% python3 -q
>>> import numpy as np
>>> np.set_printoptions(suppress=True, linewidth=200)
>>> F = np.loadtxt("layer5.csv", delimiter=",")
>>> F
array([[2., 3., 2.],
       [2., 2., 1.],
       [2., 1., 0.],
       [2., 3., 2.],
       [2., 4., 3.],
       [2., 7., 6.],
       [2., 7., 6.],
       [2., 7., 6.],
       [2., 2., 1.],
       [2., 6., 5.],
       [2., 5., 4.],
       [2., 2., 1.],
       [2., 4., 3.],
       [2., 2., 1.],
       [2., 6., 5.],
       [2., 2., 1.],
       [2., 2., 1.],
       [2., 2., 1.],
       [2., 1., 0.],
       [2., 5., 4.],
       [2., 3., 2.],
       [2., 4., 3.],
       [2., 6., 5.],
       [2., 1., 0.],
       [2., 5., 4.],
       [2., 1., 0.]])
>>> Uu, sv, Vt = np.linalg.svd(F)
>>> sv.round(1) + 0
array([28.1,  5.6,  0. ])
>>> A2 = Uu[:, :2] @ np.diag(sv[:2]) @ Vt[:2]
>>> A2.round(1) + 0
array([[2., 3., 2.],
       [2., 2., 1.],
       [2., 1., 0.],
       [2., 3., 2.],
       [2., 4., 3.],
       [2., 7., 6.],
       [2., 7., 6.],
       [2., 7., 6.],
       [2., 2., 1.],
       [2., 6., 5.],
       [2., 5., 4.],
       [2., 2., 1.],
       [2., 4., 3.],
       [2., 2., 1.],
       [2., 6., 5.],
       [2., 2., 1.],
       [2., 2., 1.],
       [2., 2., 1.],
       [2., 1., 0.],
       [2., 5., 4.],
       [2., 3., 2.],
       [2., 4., 3.],
       [2., 6., 5.],
       [2., 1., 0.],
       [2., 5., 4.],
       [2., 1., 0.]])
>>> f, r1 = F[9], F[15]
>>> f @ r1
np.float64(21.0)
>>> pr = (f @ r1) / (f @ f) * f
>>> np.linalg.matrix_rank(np.outer(f, r1))
np.int64(1)
>>> pr.round(1)
array([0.6, 1.9, 1.6])
>>> round(float(np.linalg.norm(f + r1) ** 2 + np.linalg.norm(f - r1) ** 2), 1)
148.0
>>> round(float((r1 - pr) @ f), 1)
-0.0
>>> A2 = F / np.linalg.norm(F, axis=1, keepdims=True)
>>> C2 = A2 @ A2.T
>>> np.round(np.linalg.norm(A2, axis=1), 1)
array([1., 1., 1., 1., 1., 1., 1., 1., 1., 1., 1., 1., 1., 1., 1., 1., 1., 1., 1., 1., 1., 1., 1., 1., 1., 1.])
>>> C2[2].round(1)
array([0.8, 0.9, 1. , 0.8, 0.7, 0.5, 0.5, 0.5, 0.9, 0.6, 0.6, 0.9, 0.7, 0.9, 0.6, 0.9, 0.9, 0.9, 1. , 0.6, 0.8, 0.7, 0.6, 1. , 0.6, 1. ])
>>> m1 = np.loadtxt("mat.csv", delimiter=",")
>>> m1
array([[1.1, 2. , 1. , 1. , 1. ],
       [1. , 2.1, 0. , 2. , 1. ],
       [2. , 1. , 0.1, 1. , 2. ],
       [1. , 0. , 0. , 0.1, 0. ],
       [1. , 2. , 1. , 1. , 1.1]])
>>> A2 = m1 / np.linalg.norm(m1, axis=1, keepdims=True)
>>> C2 = A2 @ A2.T
>>> (np.abs(C2) > 0.9).astype(int)
array([[1, 0, 0, 0, 1],
       [0, 1, 0, 0, 0],
       [0, 0, 1, 0, 0],
       [0, 0, 0, 1, 0],
       [1, 0, 0, 0, 1]])
>>> np.argwhere(np.triu(np.abs(C2) > 0.95, 1))
array([[0, 4]])
>>> C2[2].round(1)
array([0.8, 0.8, 1. , 0.7, 0.8])
>>> np.round(np.linalg.matrix_power(m1, 2), 1)
array([[ 7.2,  9.4,  2.2,  7.2,  6.2],
       [ 6.2,  8.4,  2. ,  6.4,  4.2],
       [ 6.4, 10.2,  4. ,  6.2,  5.4],
       [ 1.2,  2. ,  1. ,  1. ,  1. ],
       [ 7.2,  9.4,  2.2,  7.2,  6.2]])
>>> round(float(np.abs(np.linalg.eigvals(m1)).max()), 1)
5.0
>>> (m1 - m1.T) / 2
array([[ 0. ,  0.5, -0.5,  0. ,  0. ],
       [-0.5,  0. , -0.5,  1. , -0.5],
       [ 0.5,  0.5,  0. ,  0.5,  0.5],
       [ 0. , -1. , -0.5,  0. , -0.5],
       [ 0. ,  0.5, -0.5,  0.5,  0. ]])
>>> (m1 + m1.T) / 2
array([[1.1, 1.5, 1.5, 1. , 1. ],
       [1.5, 2.1, 0.5, 1. , 1.5],
       [1.5, 0.5, 0.1, 0.5, 1.5],
       [1. , 1. , 0.5, 0.1, 0.5],
       [1. , 1.5, 1.5, 0.5, 1.1]])
>>> A2 = np.array([[9, -4], [8, 0]])
>>> W2 = np.kron(A2, m1)
>>> W2.round(1)
array([[ 9.9, 18. ,  9. ,  9. ,  9. , -4.4, -8. , -4. , -4. , -4. ],
       [ 9. , 18.9,  0. , 18. ,  9. , -4. , -8.4, -0. , -8. , -4. ],
       [18. ,  9. ,  0.9,  9. , 18. , -8. , -4. , -0.4, -4. , -8. ],
       [ 9. ,  0. ,  0. ,  0.9,  0. , -4. , -0. , -0. , -0.4, -0. ],
       [ 9. , 18. ,  9. ,  9. ,  9.9, -4. , -8. , -4. , -4. , -4.4],
       [ 8.8, 16. ,  8. ,  8. ,  8. ,  0. ,  0. ,  0. ,  0. ,  0. ],
       [ 8. , 16.8,  0. , 16. ,  8. ,  0. ,  0. ,  0. ,  0. ,  0. ],
       [16. ,  8. ,  0.8,  8. , 16. ,  0. ,  0. ,  0. ,  0. ,  0. ],
       [ 8. ,  0. ,  0. ,  0.8,  0. ,  0. ,  0. ,  0. ,  0. ,  0. ],
       [ 8. , 16. ,  8. ,  8. ,  8.8,  0. ,  0. ,  0. ,  0. ,  0. ]])
>>> A2 = np.array([[-3, 3, 1, -3, 0, 2],
...     [3, -2, -1, -3, -2, 2],
...     [-2, -3, 2, -2, 3, 2],
...     [2, 0, 1, 2, 0, 1],
...     [-2, 3, -2, 3, 0, 0],
...     [-2, -1, -3, 3, -1, 2]])
>>> A = np.tril(A2)
>>> A
array([[-3,  0,  0,  0,  0,  0],
       [ 3, -2,  0,  0,  0,  0],
       [-2, -3,  2,  0,  0,  0],
       [ 2,  0,  1,  2,  0,  0],
       [-2,  3, -2,  3,  0,  0],
       [-2, -1, -3,  3, -1,  2]])
>>> # null space of dimension 1
>>> A @ A
array([[  9,   0,   0,   0,   0,   0],
       [-15,   4,   0,   0,   0,   0],
       [ -7,   0,   4,   0,   0,   0],
       [ -4,  -3,   4,   4,   0,   0],
       [ 25,   0,  -1,   6,   0,   0],
       [ 13,   6,  -7,   9,  -2,   4]])
>>> np.round(np.linalg.norm(A, axis=0), 1)
array([5.8, 4.8, 4.2, 4.7, 1. , 2. ])
>>> np.round(np.linalg.norm(A, axis=1), 1)
array([3. , 3.6, 4.1, 3. , 5.1, 5.3])
>>> A[2] @ A[1]
np.int64(0)
>>> np.round(np.linalg.norm(A) ** 2 / np.linalg.norm(A, 2) ** 2, 1)
np.float64(2.0)
>>> A2 = A / np.linalg.norm(A, axis=1, keepdims=True)
>>> C2 = A2 @ A2.T
>>> np.argwhere(np.triu(np.abs(C2) > 0.95, 1))
array([], shape=(0, 2), dtype=int64)
>>> np.degrees(np.arccos(np.clip(C2[4, 3], -1, 1)))
np.float64(90.0)
>>> (C2 - 2 * np.eye(6)).round(6).argmax(axis=1)
array([2, 3, 0, 1, 5, 4])
>>> C2[4].round(1) + 0
array([ 0.4, -0.7, -0.4,  0. ,  1. ,  0.6])
>>> rk = np.linalg.matrix_rank(A)
>>> rk
np.int64(5)
>>> N = np.linalg.svd(A)[2][rk:].T
>>> np.round(N @ N.T, 1) + 0
array([[0. , 0. , 0. , 0. , 0. , 0. ],
       [0. , 0. , 0. , 0. , 0. , 0. ],
       [0. , 0. , 0. , 0. , 0. , 0. ],
       [0. , 0. , 0. , 0. , 0. , 0. ],
       [0. , 0. , 0. , 0. , 0.8, 0.4],
       [0. , 0. , 0. , 0. , 0.4, 0.2]])
>>> N.shape
(6, 1)
>>> [int(np.linalg.matrix_rank(np.delete(A, i, axis=0))) for i in range(6)]
[5, 5, 5, 5, 5, 4]
>>> W0 = np.array([[-3, 5, 0, 0], [2, -5, 0, 0], [0, 0, -3, 5], [0, 0, 2, -5]])
>>> blk = np.stack([m1, 4 * m1, m1[::-1]])
>>> np.round(np.linalg.norm(blk, axis=(1, 2)), 1)
array([ 6.2, 24.6,  6.2])
>>> blk.shape
(3, 5, 5)
>>> (blk @ m1.T).shape
(3, 5, 5)
>>> np.round(np.einsum("bij,cij->bc", blk, blk), 1)
array([[ 37.9, 151.4,  28.8],
       [151.4, 605.6, 115.2],
       [ 28.8, 115.2,  37.8]])
>>> A2 = np.array([[5, 2], [0, 0]])
>>> W2 = np.array([[-2, 0], [0, -1]])
>>> feats = np.block([[A2, np.zeros((2, 2))], [np.zeros((2, 2)), W2]])
>>> feats
array([[ 5.,  2.,  0.,  0.],
       [ 0.,  0.,  0.,  0.],
       [ 0.,  0., -2.,  0.],
       [ 0.,  0.,  0., -1.]])
>>> # rank 3
>>> np.abs(feats).max()
np.float64(5.0)
>>> feats - feats[0]
array([[ 0.,  0.,  0.,  0.],
       [-5., -2.,  0.,  0.],
       [-5., -2., -2.,  0.],
       [-5., -2.,  0., -1.]])
>>> feats.shape
(4, 4)
>>> feats.sum(axis=0)
array([ 5.,  2., -2., -1.])
>>> round(float(np.linalg.norm(feats)), 1)
5.8
>>> np.count_nonzero(feats)
np.int64(4)
>>> np.round(np.linalg.svd(feats, compute_uv=False), 1)
array([5.4, 2. , 1. , 0. ])
>>> np.round(np.linalg.eigvals(feats), 1)
array([ 5.,  0., -2., -1.])
>>> np.round(np.linalg.det(feats.T), 1)
np.float64(0.0)
>>> np.einsum("ij,ji->", feats, feats)
np.float64(30.0)
>>> np.einsum("ii->", feats)
np.float64(2.0)
>>> np.poly(feats)
array([  1.,  -2., -13., -10.,   0.])
>>> round(float(np.linalg.det(2 * feats)), 1), np.round(np.linalg.det(feats), 1)
(0.0, np.float64(0.0))
>>> round(float(np.linalg.det(feats[::-1])), 1)
0.0
>>> np.round(np.linalg.eigvals(feats).sum().real, 1)
np.float64(2.0)
>>> np.kron(np.eye(2, dtype=int), feats)
array([[ 5.,  2.,  0.,  0.,  0.,  0.,  0.,  0.],
       [ 0.,  0.,  0.,  0.,  0.,  0.,  0.,  0.],
       [ 0.,  0., -2.,  0.,  0.,  0., -0.,  0.],
       [ 0.,  0.,  0., -1.,  0.,  0.,  0., -0.],
       [ 0.,  0.,  0.,  0.,  5.,  2.,  0.,  0.],
       [ 0.,  0.,  0.,  0.,  0.,  0.,  0.,  0.],
       [ 0.,  0., -0.,  0.,  0.,  0., -2.,  0.],
       [ 0.,  0.,  0., -0.,  0.,  0.,  0., -1.]])
>>> A2 = np.array([[1], [-3]])
>>> K = np.block([[np.zeros((2, 2)), A2], [A2.T, np.zeros((1, 1))]])
>>> K
array([[ 0.,  0.,  1.],
       [ 0.,  0., -3.],
       [ 1., -3.,  0.]])
>>> # rank 2
>>> rng = np.random.default_rng(5558)
>>> A2 = K + rng.integers(-2, 3, (3, 2)) @ rng.integers(-2, 3, (2, 3))
>>> A2
array([[-2., -2.,  0.],
       [ 0.,  0., -3.],
       [-1., -5., -1.]])
>>> np.round(np.linalg.svd(A2 - K, compute_uv=False), 1) + 0
array([4.2, 0. , 0. ])
>>> A2 - K
array([[-2., -2., -1.],
       [ 0.,  0.,  0.],
       [-2., -2., -1.]])
>>> np.abs(A2 - K).sum(axis=1)
array([5., 0., 5.])
>>> np.kron(np.eye(2, dtype=int), A2)
array([[-2., -2.,  0., -0., -0.,  0.],
       [ 0.,  0., -3.,  0.,  0., -0.],
       [-1., -5., -1., -0., -0., -0.],
       [-0., -0.,  0., -2., -2.,  0.],
       [ 0.,  0., -0.,  0.,  0., -3.],
       [-0., -0., -0., -1., -5., -1.]])
>>> np.round(np.linalg.eigvals(A2), 1)
array([-4.7, -1.6,  3.3])
>>> round(np.linalg.det(A2[::-1]), 1)
np.float64(-24.0)
>>> np.round(np.poly(A2), 1)
array([  1.,   3., -13., -24.])
>>> np.round(np.linalg.eigvals(A2).sum().real, 1)
np.float64(-3.0)
>>> K @ K
array([[ 1., -3.,  0.],
       [-3.,  9.,  0.],
       [ 0.,  0., 10.]])
>>> np.round(np.sort(np.abs(np.linalg.eigvals(K))), 1) + 0
array([0. , 3.2, 3.2])
>>> np.allclose(K @ K.T, K.T @ K)
True
>>> np.argsort(-np.linalg.norm(K, axis=0).round(6), kind="stable")[:3]
array([2, 1, 0])
>>> np.linalg.matrix_rank(K, rtol=0.1)
np.int64(2)
>>> data = np.array([[3, 1, 4, 3, 1, 3, 1],
...     [1, 0, 5, 4, 1, 4, 3],
...     [2, 0, 0, 5, 3, 2, 2],
...     [4, 2, 1, 1, 3, 0, 2],
...     [3, 0, 0, 4, 4, 3, 5],
...     [1, 1, 0, 4, 2, 3, 5],
...     [3, 1, 1, 0, 5, 1, 3],
...     [5, 1, 14, 11, 3, 11, 7]])
>>> A2 = np.c_[data[:, :1] @ np.array([[0]]), np.array([3, 2, 3, 2, 4, 2, 0, 5])]
>>> A2
array([[0, 3],
       [0, 2],
       [0, 3],
       [0, 2],
       [0, 4],
       [0, 2],
       [0, 0],
       [0, 5]])
>>> np.linalg.matrix_rank(A2)
np.int64(1)
>>> np.round(np.linalg.norm(np.linalg.qr(data)[0].T @ A2, axis=0) ** 2 / ((A2 ** 2).sum(axis=0) + 1e-12), 1)
array([0., 1.])
>>> np.round(np.linalg.lstsq(data, A2[:, 0])[0], 1)
array([0., 0., 0., 0., 0., 0., 0.])
>>> np.round(np.linalg.pinv(A2), 1) + 0
array([[0. , 0. , 0. , 0. , 0. , 0. , 0. , 0. ],
       [0. , 0. , 0. , 0. , 0.1, 0. , 0. , 0.1]])
>>> A2 @ A2.T
array([[ 9,  6,  9,  6, 12,  6,  0, 15],
       [ 6,  4,  6,  4,  8,  4,  0, 10],
       [ 9,  6,  9,  6, 12,  6,  0, 15],
       [ 6,  4,  6,  4,  8,  4,  0, 10],
       [12,  8, 12,  8, 16,  8,  0, 20],
       [ 6,  4,  6,  4,  8,  4,  0, 10],
       [ 0,  0,  0,  0,  0,  0,  0,  0],
       [15, 10, 15, 10, 20, 10,  0, 25]])
>>> arr = np.loadtxt("run11.csv", delimiter=",")
>>> arr.round(1)
array([[-3. , -1.1, -0.2, -3.4,  0.1, -1.5, -1. , -0.7, -1. ],
       [-1.1,  1. ,  2. ,  0.5, -1.8, -1.7, -1. , -1. ,  1.4],
       [-0.2,  2. , -0.7,  0.2,  0.1, -3.3,  0.9,  3. , -2.3],
       [-3.4,  0.5,  0.2,  3.1,  1.2,  0.3,  0.2,  2.7,  3.6],
       [ 0.1, -1.8,  0.1,  1.2,  5.6,  0.8,  1.7, -3.8,  0.5],
       [-1.5, -1.7, -3.3,  0.3,  0.8,  4.5,  1.6,  3.7, -1.8],
       [-1. , -1. ,  0.9,  0.2,  1.7,  1.6,  2.9, -2.1, -0.9],
       [-0.7, -1. ,  3. ,  2.7, -3.8,  3.7, -2.1, -0.7, -1.7],
       [-1. ,  1.4, -2.3,  3.6,  0.5, -1.8, -0.9, -1.7,  3.4]])
>>> np.unique(arr.round(6), axis=0).shape
(9, 9)
>>> np.allclose(arr[:-1].T @ np.linalg.lstsq(arr[:-1].T, arr[-1])[0], arr[-1])
True
>>> np.round(arr @ np.linalg.pinv(arr) @ arr, 1)
array([[-3. , -1.1, -0.2, -3.4,  0.1, -1.5, -1. , -0.7, -1. ],
       [-1.1,  1. ,  2. ,  0.5, -1.8, -1.7, -1. , -1. ,  1.4],
       [-0.2,  2. , -0.7,  0.2,  0.1, -3.3,  0.9,  3. , -2.3],
       [-3.4,  0.5,  0.2,  3.1,  1.2,  0.3,  0.2,  2.7,  3.6],
       [ 0.1, -1.8,  0.1,  1.2,  5.6,  0.8,  1.7, -3.8,  0.5],
       [-1.5, -1.7, -3.3,  0.3,  0.8,  4.5,  1.6,  3.7, -1.8],
       [-1. , -1. ,  0.9,  0.2,  1.7,  1.6,  2.9, -2.1, -0.9],
       [-0.7, -1. ,  3. ,  2.7, -3.8,  3.7, -2.1, -0.7, -1.7],
       [-1. ,  1.4, -2.3,  3.6,  0.5, -1.8, -0.9, -1.7,  3.4]])
